% ipython --no-banner

In [1]: import numpy as np

In [2]: np.set_printoptions(suppress=True, linewidth=140)

In [3]: rnd = lambda a: np.round(a, 3) + 0

In [4]: data = np.array([[0.4, 0.4, -0.1, 20.0, 1.3, -0.7, -1.3, 1.7],
   ...:     [0.1, -1.2, 1.0, -2.0, -0.7, 0.0, -0.3, 0.7],
   ...:     [-1.0, 0.7, 2.1, -24.0, 0.9, 0.0, -0.6, 0.6],
   ...:     [-1.4, -1.6, -1.1, 2.0, -1.6, 1.5, 0.8, -0.1],
   ...:     [0.4, 0.9, 0.0, 0.0, 0.7, -1.3, 0.3, -0.2]])

In [5]: # column 3 dominates

In [6]: A2 = np.array([[1, 1], [1, 3], [3, 0], [2, 1], [3, 0], [2, 0], [2, 3], [2, 3]])

In [7]: rnd(A2.T @ data.T)
Out[7]: 
array([[ 43.8,  -3.4, -39.3,  -2.7,   1. ],
       [ 22.8,  -4.3, -22.9,  -2.1,   3.4]])

In [8]: rnd(np.einsum("ik,kj->ij", data, A2))
Out[8]: 
array([[ 43.8,  22.8],
       [ -3.4,  -4.3],
       [-39.3, -22.9],
       [ -2.7,  -2.1],
       [  1. ,   3.4]])

In [9]: np.linalg.matrix_rank(data @ A2)
Out[9]: np.int64(2)

In [10]: np.vstack([data, A2.T]).shape
Out[10]: (7, 8)

In [11]: np.linalg.matrix_rank(np.vstack([data, A2.T]))
Out[11]: np.int64(7)

In [12]: rnd(np.einsum("ik,kj->ji", data, A2))
Out[12]: 
array([[ 43.8,  -3.4, -39.3,  -2.7,   1. ],
       [ 22.8,  -4.3, -22.9,  -2.1,   3.4]])

In [13]: u, r1 = data[2], data[0]

In [14]: u @ u
Out[14]: np.float64(583.43)

In [15]: pr = (u @ r1) / (u @ u) * u

In [16]: rnd(pr)
Out[16]: array([ 0.818, -0.573, -1.718, 19.637, -0.736,  0.   ,  0.491, -0.491])

In [17]: np.linalg.matrix_rank(np.outer(u, r1))
Out[17]: np.int64(1)

In [18]: rnd(r1 - pr)
Out[18]: array([-0.418,  0.973,  1.618,  0.363,  2.036, -0.7  , -1.791,  2.191])

In [19]: data.reshape(2, -1)
Out[19]: 
array([[  0.4,   0.4,  -0.1,  20. ,   1.3,  -0.7,  -1.3,   1.7,   0.1,  -1.2,   1. ,  -2. ,  -0.7,   0. ,  -0.3,   0.7,  -1. ,   0.7,
          2.1, -24. ],
       [  0.9,   0. ,  -0.6,   0.6,  -1.4,  -1.6,  -1.1,   2. ,  -1.6,   1.5,   0.8,  -0.1,   0.4,   0.9,   0. ,   0. ,   0.7,  -1.3,
          0.3,  -0.2]])

In [20]: data.ravel(order="F")
Out[20]: 
array([  0.4,   0.1,  -1. ,  -1.4,   0.4,   0.4,  -1.2,   0.7,  -1.6,   0.9,  -0.1,   1. ,   2.1,  -1.1,   0. ,  20. ,  -2. , -24. ,   2. ,
         0. ,   1.3,  -0.7,   0.9,  -1.6,   0.7,  -0.7,   0. ,   0. ,   1.5,  -1.3,  -1.3,  -0.3,  -0.6,   0.8,   0.3,   1.7,   0.7,   0.6,
        -0.1,  -0.2])

In [21]: t3 = data.reshape(5, 2, -1)

In [22]: t3.shape
Out[22]: (5, 2, 4)

In [23]: np.swapaxes(t3, 1, 2)[4]
Out[23]: 
array([[ 0.4,  0.7],
       [ 0.9, -1.3],
       [ 0. ,  0.3],
       [ 0. , -0.2]])

In [24]: np.einsum("ihd,jhd->hij", t3, t3).shape
Out[24]: (2, 5, 5)

In [25]: t3[:, 0]
Out[25]: 
array([[  0.4,   0.4,  -0.1,  20. ],
       [  0.1,  -1.2,   1. ,  -2. ],
       [ -1. ,   0.7,   2.1, -24. ],
       [ -1.4,  -1.6,  -1.1,   2. ],
       [  0.4,   0.9,   0. ,   0. ]])
